>>> import numpy as np
>>> np.set_printoptions(precision=1, suppress=True, linewidth=160)
>>> m1 = np.loadtxt("out0.csv", delimiter=",")
>>> m1
array([[ 0.1,  0.1,  1.4, -1.2,  1.5],
       [-0.6, -1.9, -0.8,  1.7, -2.5]])
>>> x = np.array([-4, 0, 1, 1, 2])
>>> (m1 * x).sum(axis=1)
array([ 2.8, -1.7])
>>> m1 @ x
array([ 2.8, -1.7])
>>> m1 * x
array([[-0.4,  0. ,  1.4, -1.2,  3. ],
       [ 2.4, -0. , -0.8,  1.7, -5. ]])
>>> (m1 @ x).argmax()
np.int64(0)
>>> m1 @ (2 * x)
array([ 5.6, -3.4])
>>> th = np.radians(60)
>>> R = np.eye(5)
>>> R[2, 2] = R[1, 1] = np.cos(th)
>>> R[2, 1], R[1, 2] = -np.sin(th), np.sin(th)
>>> R
array([[ 1. ,  0. ,  0. ,  0. ,  0. ],
       [ 0. ,  0.5,  0.9,  0. ,  0. ],
       [ 0. , -0.9,  0.5,  0. ,  0. ],
       [ 0. ,  0. ,  0. ,  1. ,  0. ],
       [ 0. ,  0. ,  0. ,  0. ,  1. ]])
>>> other = m1 @ R.T
>>> np.round(np.linalg.det(R), 1), np.trace(R)
(np.float64(1.0), np.float64(4.0))
>>> np.allclose(m1 @ m1.T, other @ other.T)
True
>>> np.linalg.svd(m1, compute_uv=False), np.linalg.svd(other, compute_uv=False)
(array([4.2, 1.2]), array([4.2, 1.2]))
>>> np.allclose(np.linalg.norm(m1, axis=1), np.linalg.norm(other, axis=1))
True
>>> x = np.array([2, 2, 9, -9, -9])
>>> a = np.maximum(m1 @ x, 0)
>>> np.maximum(m1 @ x, 0) - np.maximum(-m1 @ x, 0)
array([10.3, -5. ])
>>> other = m1 / np.sqrt((m1 ** 2).mean(axis=1, keepdims=True))
>>> other[1]
array([-0.4, -1.1, -0.5,  1. , -1.5])
>>> np.linalg.matrix_rank(other) == np.linalg.matrix_rank(m1)
np.True_
>>> np.round(m1 - m1.mean(axis=1, keepdims=True), 1) + 0
array([[-0.3, -0.3,  1. , -1.6,  1.1],
       [ 0.2, -1.1,  0. ,  2.5, -1.7]])
>>> G = m1.T @ m1
>>> (m1 @ m1.T).shape
(2, 2)
>>> np.linalg.matrix_rank(G)
np.int64(2)
>>> np.diag(G)
array([0.4, 3.6, 2.6, 4.3, 8.5])
>>> A = np.array([[-0.2, -0.8, 0.1], [-0.9, -1.0, 1.6], [-0.8, -1.0, -0.5]])
>>> u, r1 = A[1], A[2]
>>> round(u @ u, 1)
np.float64(4.4)
>>> round(u @ r1, 1)
np.float64(0.9)
>>> pr = (u @ r1) / (u @ u) * u
>>> pr
array([-0.2, -0.2,  0.3])
>>> np.linalg.matrix_rank(np.outer(u, r1))
np.int64(1)
>>> np.outer(u, r1)
array([[ 0.7,  0.9,  0.5],
       [ 0.8,  1. ,  0.5],
       [-1.3, -1.6, -0.8]])
>>> hat = np.triu(np.array([[0, 2, 1], [1, 0, 0], [1, 2, 0]]), 1) + np.eye(3)
>>> other = hat @ A @ np.linalg.inv(hat)
>>> round(np.trace(other), 1), np.trace(A)
(np.float64(-1.7), np.float64(-1.7))
>>> hat @ A - A @ hat
array([[-2.6, -2.6,  2.9],
       [ 0. ,  1.8,  0.9],
       [ 0. ,  1.6,  0.8]])
>>> round(float(np.linalg.det(other)), 1)
1.0
>>> rng = np.random.default_rng(282)
>>> lab = rng.permutation(3)
>>> lab
array([1, 2, 0])
>>> other = A[lab][:, lab]
>>> np.allclose(other, A)
False
>>> np.trace(other)
np.float64(-1.7)
>>> other
array([[-1. ,  1.6, -0.9],
       [-1. , -0.5, -0.8],
       [-0.8,  0.1, -0.2]])
>>> np.diag(other)
array([-1. , -0.5, -0.2])
>>> other = np.array([[-3, -3, -1, -2, -3],
...     [-3, -2, 3, -1, -1],
...     [1, -3, 0, -1, -1],
...     [-2, 2, 2, -3, 0],
...     [0, 0, 1, 2, 2]])
>>> J = np.triu(other, 1)
>>> J
array([[ 0, -3, -1, -2, -3],
       [ 0,  0,  3, -1, -1],
       [ 0,  0,  0, -1, -1],
       [ 0,  0,  0,  0,  0],
       [ 0,  0,  0,  0,  0]])
>>> # rows 3 and 4 are equal
>>> np.prod(np.diag(J)), round(float(np.linalg.det(J)), 1)
(np.int64(0), 0.0)
>>> X = np.loadtxt("sample2.csv", delimiter=",")
>>> X
array([[1., 0., 0., 0.],
       [0., 1., 0., 0.],
       [1., 2., 1., 0.],
       [2., 1., 2., 1.]])
>>> np.einsum("ij,ji->", X, X)
np.float64(4.0)
>>> np.kron(np.eye(2, dtype=int), X)
array([[1., 0., 0., 0., 0., 0., 0., 0.],
       [0., 1., 0., 0., 0., 0., 0., 0.],
       [1., 2., 1., 0., 0., 0., 0., 0.],
       [2., 1., 2., 1., 0., 0., 0., 0.],
       [0., 0., 0., 0., 1., 0., 0., 0.],
       [0., 0., 0., 0., 0., 1., 0., 0.],
       [0., 0., 0., 0., 1., 2., 1., 0.],
       [0., 0., 0., 0., 2., 1., 2., 1.]])
>>> round(float(np.linalg.det(X[::-1])), 1)
1.0
>>> round(np.linalg.det(2 * X), 1), round(np.linalg.det(X), 1)
(np.float64(16.0), np.float64(1.0))
>>> round(np.linalg.det(X.T), 1)
np.float64(1.0)
>>> np.einsum("ii->", X)
np.float64(4.0)
>>> np.poly(X)
array([ 1., -4.,  6., -4.,  1.])
>>> np.round(np.linalg.norm(X, 2), 1)
np.float64(3.9)
>>> np.linalg.norm(X, axis=1).argmax()
np.int64(3)
>>> np.linalg.norm(X, axis=0)
array([2.4, 2.4, 2.2, 1. ])
>>> round(float(np.linalg.norm(X) ** 2 / np.linalg.norm(X, 2) ** 2), 1)
1.2
>>> np.linalg.norm(X, axis=1)
array([1. , 1. , 2.4, 3.2])
>>> round(float(np.linalg.norm(X, "nuc")), 1)
6.4
>>> X[0] @ X[3]
np.float64(2.0)
>>> ev, evecs = np.linalg.eig(X)
>>> X @ evecs[:, 0] - ev[0] * evecs[:, 0]
array([0., 0., 0., 0.])
>>> np.sort(np.linalg.eigvals(np.linalg.inv(X)))
array([1., 1., 1., 1.])
>>> other = np.linalg.inv(X)
>>> np.round(np.linalg.slogdet(X)[0], 1)
np.float64(1.0)
>>> np.linalg.inv(other)
array([[1., 0., 0., 0.],
       [0., 1., 0., 0.],
       [1., 2., 1., 0.],
       [2., 1., 2., 1.]])
>>> np.linalg.det(X) * other
array([[ 1.,  0.,  0.,  0.],
       [ 0.,  1.,  0.,  0.],
       [-1., -2.,  1., -0.],
       [ 0.,  3., -2.,  1.]])
>>> np.allclose(other, X.T)
False
>>> round(float(np.linalg.cond(X)), 1)
17.1
>>> hat = np.triu(np.array([[-2, 0, 0, 1], [3, -3, 1, -2], [-3, -1, -3, 2], [-1, 3, -3, -1]]), 1) + np.eye(4)
>>> other = hat @ X @ np.linalg.inv(hat)
>>> np.poly(other)
array([ 1., -4.,  6., -4.,  1.])
>>> hat @ X - X @ hat
array([[ 2.,  1.,  2.,  0.],
       [-3.,  0., -4.,  0.],
       [ 4.,  2.,  2.,  3.],
       [ 0.,  0., -1., -4.]])
>>> feats = (rng.random((2, 2)) < 0.3) + np.eye(2)
>>> feats /= feats.sum(axis=1, keepdims=True)
>>> feats
array([[1. , 0. ],
       [0.5, 0.5]])
>>> # row-stochastic, so 1 is an eigenvalue
>>> other = feats / np.sqrt((feats ** 2).mean(axis=1, keepdims=True))
>>> np.linalg.matrix_rank(other) == np.linalg.matrix_rank(feats)
np.True_
>>> feats - feats.mean(axis=1, keepdims=True)
array([[ 0.5, -0.5],
       [ 0. ,  0. ]])
>>> np.linalg.norm(other, axis=1)
array([1.4, 1.4])
>>> other[0]
array([1.4, 0. ])
>>> np.kron(np.eye(2, dtype=int), feats)
array([[1. , 0. , 0. , 0. ],
       [0.5, 0.5, 0. , 0. ],
       [0. , 0. , 1. , 0. ],
       [0. , 0. , 0.5, 0.5]])
>>> T = np.stack([feats, 4 * feats, feats[::-1]])
>>> np.linalg.matrix_rank(T.reshape(3, -1))
np.int64(2)
>>> T.sum(axis=0)
array([[5.5, 0.5],
       [3.5, 2.5]])
>>> np.linalg.matrix_rank(T)
array([2, 2, 2])
>>> T.shape
(3, 2, 2)
>>> (T @ feats.T).shape
(3, 2, 2)
>>> K = np.array([[5.0, 0.0, 0.0, 0.0],
...     [0.0, 9.0, 0.0, -2.0],
...     [0.0, 0.0, 5.0, 0.0],
...     [0.0, -2.0, 0.0, 6.0]])
>>> ev, evecs = np.linalg.eigh(K)
>>> x = np.array([1, 0, 1, -1])
>>> x @ K @ x
np.float64(16.0)
>>> np.linalg.eigvalsh(K[1:, 1:])
array([ 5.,  5., 10.])
>>> evecs * np.maximum(ev, 0) @ evecs.T
array([[ 5.,  0.,  0.,  0.],
       [ 0.,  9.,  0., -2.],
       [ 0.,  0.,  5.,  0.],
       [ 0., -2.,  0.,  6.]])
>>> (np.sign(evecs[:, -1].round(6)) == np.sign(evecs[0, -1].round(6))).astype(int)
array([1, 0, 1, 0])
>>> round(x @ K @ x / (x @ x), 1), ev[0], ev[-1]
(np.float64(5.3), np.float64(5.0), np.float64(10.0))
>>> evecs * np.abs(ev) @ evecs.T
array([[ 5.,  0.,  0.,  0.],
       [ 0.,  9.,  0., -2.],
       [ 0.,  0.,  5.,  0.],
       [ 0., -2.,  0.,  6.]])
>>> x = np.array([3, 3, 2, 3])
>>> target = K @ x
>>> target
array([15., 21., 10., 12.])
>>> np.linalg.solve(K, K[:, 2])
array([0., 0., 1., 0.])
>>> Lm = np.linalg.cholesky(K)
>>> np.diag(Lm) ** 2
array([5. , 9. , 5. , 5.6])
>>> np.kron(np.eye(2, dtype=int), K)
array([[ 5.,  0.,  0.,  0.,  0.,  0.,  0.,  0.],
       [ 0.,  9.,  0., -2.,  0.,  0.,  0., -0.],
       [ 0.,  0.,  5.,  0.,  0.,  0.,  0.,  0.],
       [ 0., -2.,  0.,  6.,  0., -0.,  0.,  0.],
       [ 0.,  0.,  0.,  0.,  5.,  0.,  0.,  0.],
       [ 0.,  0.,  0., -0.,  0.,  9.,  0., -2.],
       [ 0.,  0.,  0.,  0.,  0.,  0.,  5.,  0.],
       [ 0., -0.,  0.,  0.,  0., -2.,  0.,  6.]])
>>> round(np.linalg.det(K.T), 1)
np.float64(1250.0)
>>> np.einsum("ii->", K)
np.float64(25.0)
>>> np.round(np.linalg.det(2 * K), 1), round(float(np.linalg.det(K)), 1)
(np.float64(20000.0), 1250.0)
>>> F = np.loadtxt("a.csv", delimiter=",")
>>> F
array([[0.2, 0.3, 0.2, 0.3],
       [0.2, 0.5, 0.2, 0. ],
       [0. , 0.5, 0.3, 0.2],
       [0.2, 0. , 0.5, 0.3]])
>>> round(float(np.linalg.norm(F[1] - F[3])), 1)
0.7
>>> np.linalg.norm(F, axis=1).argmax()
np.int64(2)
>>> other = X[0, 0] * X[1:] - np.outer(X[1:, 0], X[0])
>>> other
array([[0., 1., 0., 0.],
       [0., 2., 1., 0.],
       [0., 1., 2., 1.]])
>>> np.flatnonzero(~other.round(6).any(axis=1))
array([], dtype=int64)
>>> np.linalg.matrix_rank(other), np.linalg.matrix_rank(X)
(np.int64(3), np.int64(4))
>>> X[:, 0] / X[0, 0]
array([1., 0., 1., 2.])
>>> def softmax(z):
...     e = np.exp(z - z.max(axis=-1, keepdims=True))
...     return e / e.sum(axis=-1, keepdims=True)
... 
>>> softmax(other[1] + -3)
array([0.1, 0.6, 0.2, 0.1])
>>> np.round(softmax(10 * other[1]), 1) + 0
array([0., 1., 0., 0.])
>>> softmax(other[1])
array([0.1, 0.6, 0.2, 0.1])
>>> S = other @ other.T / np.sqrt(4)
>>> softmax(S).round(6).argmax(axis=1)
array([1, 1, 2])
>>> softmax(S + np.triu(np.full(S.shape, -np.inf), 1))
array([[1. , 0. , 0. ],
       [0.2, 0.8, 0. ],
       [0.1, 0.3, 0.7]])
>>> softmax(S)
array([[0.3, 0.5, 0.3],
       [0.1, 0.5, 0.3],
       [0.1, 0.3, 0.7]])
>>> np.linalg.determinant(F)
Traceback (most recent call last):
  File "<python-input-138>", line 1, in <module>
    np.linalg.determinant(F)
    ^^^^^^^^^^^^^^^^^^^^^
AttributeError: module 'numpy.linalg' has no attribute 'determinant'
>>> round(float(np.linalg.det(F)), 1)
-0.0
>>> round(np.trace(F), 1)
np.float64(1.4)
>>> np.allclose(F, F.T)
False
>>> (F + F.T) / 2
array([[0.2, 0.3, 0.1, 0.2],
       [0.3, 0.5, 0.4, 0. ],
       [0.1, 0.4, 0.3, 0.3],
       [0.2, 0. , 0.3, 0.3]])
>>> np.linalg.matrix_power(F, 4)
array([[0.1, 0.4, 0.3, 0.2],
       [0.2, 0.4, 0.3, 0.1],
       [0.2, 0.4, 0.3, 0.1],
       [0.1, 0.4, 0.3, 0.2]])
>>> softmax(F[0])
array([0.2, 0.3, 0.2, 0.3])
>>> softmax(F[0] + 3)
array([0.2, 0.3, 0.2, 0.3])
>>> S = F @ F.T / np.sqrt(4)
>>> softmax(S + np.triu(np.full(S.shape, -np.inf), 1))
array([[1. , 0. , 0. , 0. ],
       [0.5, 0.5, 0. , 0. ],
       [0.3, 0.3, 0.3, 0. ],
       [0.2, 0.2, 0.2, 0.3]])
>>> E = np.load("data.npy")
>>> E
array([[-0.8, -2. , -2.6],
       [-0.7, -1.9, -1.8],
       [-0.9, -2.3, -2. ],
       [-1.7, -2.8, -2.7],
       [-0.9, -1.8, -1.8],
       [-0.7, -1.9, -2.1],
       [-1.3, -2.2, -1.9],
       [-1. , -2.1, -1.6],
       [ 3.1, -0.6,  2.5],
       [ 3.2, -1.1,  2.2],
       [ 3.4, -1.6,  1.4],
       [ 2.5, -1.1,  1.9],
       [ 3. , -0.7,  2.3],
       [ 2.7, -0.8,  1.8],
       [ 3.3, -1.2,  1.7],
       [ 2.9, -1. ,  2.1],
       [ 2.3, -3.3, -1.8],
       [ 1.8, -2.8, -2.2],
       [ 2.6, -2.9, -2.5],
       [ 2.3, -3.4, -1.9],
       [ 1.3, -2.7, -1.5],
       [ 1.9, -3. , -2.3],
       [ 1.9, -3.3, -2. ],
       [ 1.9, -3.2, -2.1]])
>>> D = np.linalg.norm(E[:, None] - E[None], axis=-1)
>>> np.unravel_index(D.round(6).argmax(), D.shape)
(np.int64(3), np.int64(8))
>>> D.mean(axis=1).argmax()
np.int64(8)
>>> D[:5, :5]
array([[0. , 0.8, 0.7, 1.2, 0.8],
       [0.8, 0. , 0.5, 1.6, 0.2],
       [0.7, 0.5, 0. , 1.2, 0.5],
       [1.2, 1.6, 1.2, 0. , 1.6],
       [0.8, 0.2, 0.5, 1.6, 0. ]])
>>> other = np.array([[5, 0, 0], [1, 1, 3], [4, 3, 2]])
>>> np.vstack([E, other.T]).shape
(27, 3)
>>> np.linalg.matrix_rank(E @ other)
np.int64(3)
>>> np.linalg.matrix_rank(np.vstack([E, other.T]))
np.int64(3)
